$ python -q
>>> import numpy as np
>>> np.set_printoptions(precision=1, suppress=True, linewidth=100, floatmode="fixed")
>>> J = np.array([[2, 2, 2, 3, 3, 2, 1, 3, 2, 2, 1, 3],
...     [2, 0, 3, 2, 2, 3, 3, 2, 2, 1, 1, 0],
...     [1, 2, 3, 3, 2, 3, 2, 2, 2, 2, 1, 2],
...     [1, 3, 1, 3, 2, 1, 3, 3, 2, 0, 0, 1],
...     [1, 3, 3, 1, 0, 2, 1, 1, 2, 3, 2, 3],
...     [1, 3, 0, 0, 0, 3, 2, 3, 0, 3, 3, 2],
...     [2, 1, 3, 1, 0, 0, 1, 0, 3, 3, 3, 1],
...     [3, 3, 3, 2, 3, 1, 1, 0, 0, 0, 2, 1],
...     [2, 2, 0, 0, 3, 3, 2, 3, 0, 2, 3, 2],
...     [1, 1, 2, 0, 2, 3, 0, 2, 0, 1, 3, 3],
...     [1, 3, 2, 2, 3, 2, 3, 1, 0, 2, 3, 3],
...     [0, 3, 0, 3, 3, 2, 2, 2, 3, 3, 0, 3],
...     [3, 1, 3, 1, 1, 3, 0, 1, 1, 2, 3, 3],
...     [2, 0, 0, 2, 2, 1, 1, 0, 3, 3, 0, 2],
...     [3, 2, 0, 0, 3, 0, 1, 2, 3, 3, 3, 3]])
>>> J
array([[2, 2, 2, 3, 3, 2, 1, 3, 2, 2, 1, 3],
       [2, 0, 3, 2, 2, 3, 3, 2, 2, 1, 1, 0],
       [1, 2, 3, 3, 2, 3, 2, 2, 2, 2, 1, 2],
       [1, 3, 1, 3, 2, 1, 3, 3, 2, 0, 0, 1],
       [1, 3, 3, 1, 0, 2, 1, 1, 2, 3, 2, 3],
       [1, 3, 0, 0, 0, 3, 2, 3, 0, 3, 3, 2],
       [2, 1, 3, 1, 0, 0, 1, 0, 3, 3, 3, 1],
       [3, 3, 3, 2, 3, 1, 1, 0, 0, 0, 2, 1],
       [2, 2, 0, 0, 3, 3, 2, 3, 0, 2, 3, 2],
       [1, 1, 2, 0, 2, 3, 0, 2, 0, 1, 3, 3],
       [1, 3, 2, 2, 3, 2, 3, 1, 0, 2, 3, 3],
       [0, 3, 0, 3, 3, 2, 2, 2, 3, 3, 0, 3],
       [3, 1, 3, 1, 1, 3, 0, 1, 1, 2, 3, 3],
       [2, 0, 0, 2, 2, 1, 1, 0, 3, 3, 0, 2],
       [3, 2, 0, 0, 3, 0, 1, 2, 3, 3, 3, 3]])
>>> def softmax(z):
...     e = np.exp(z - z.max(axis=-1, keepdims=True))
...     return e / e.sum(axis=-1, keepdims=True)
... 
>>> softmax(J).sum(axis=1)
array([1.0, 1.0, 1.0, 1.0, 1.0, 1.0, 1.0, 1.0, 1.0, 1.0, 1.0, 1.0, 1.0, 1.0, 1.0])
>>> np.round(softmax(J[10]), 1) + 0
array([0.0, 0.1, 0.1, 0.1, 0.1, 0.1, 0.1, 0.0, 0.0, 0.1, 0.1, 0.1])
>>> S = J @ J.T / np.sqrt(12)
>>> softmax(S).round(6).argmax(axis=1)
array([ 0,  1,  2,  3,  4,  5,  6,  7,  8, 12, 10, 11, 12, 11, 14])
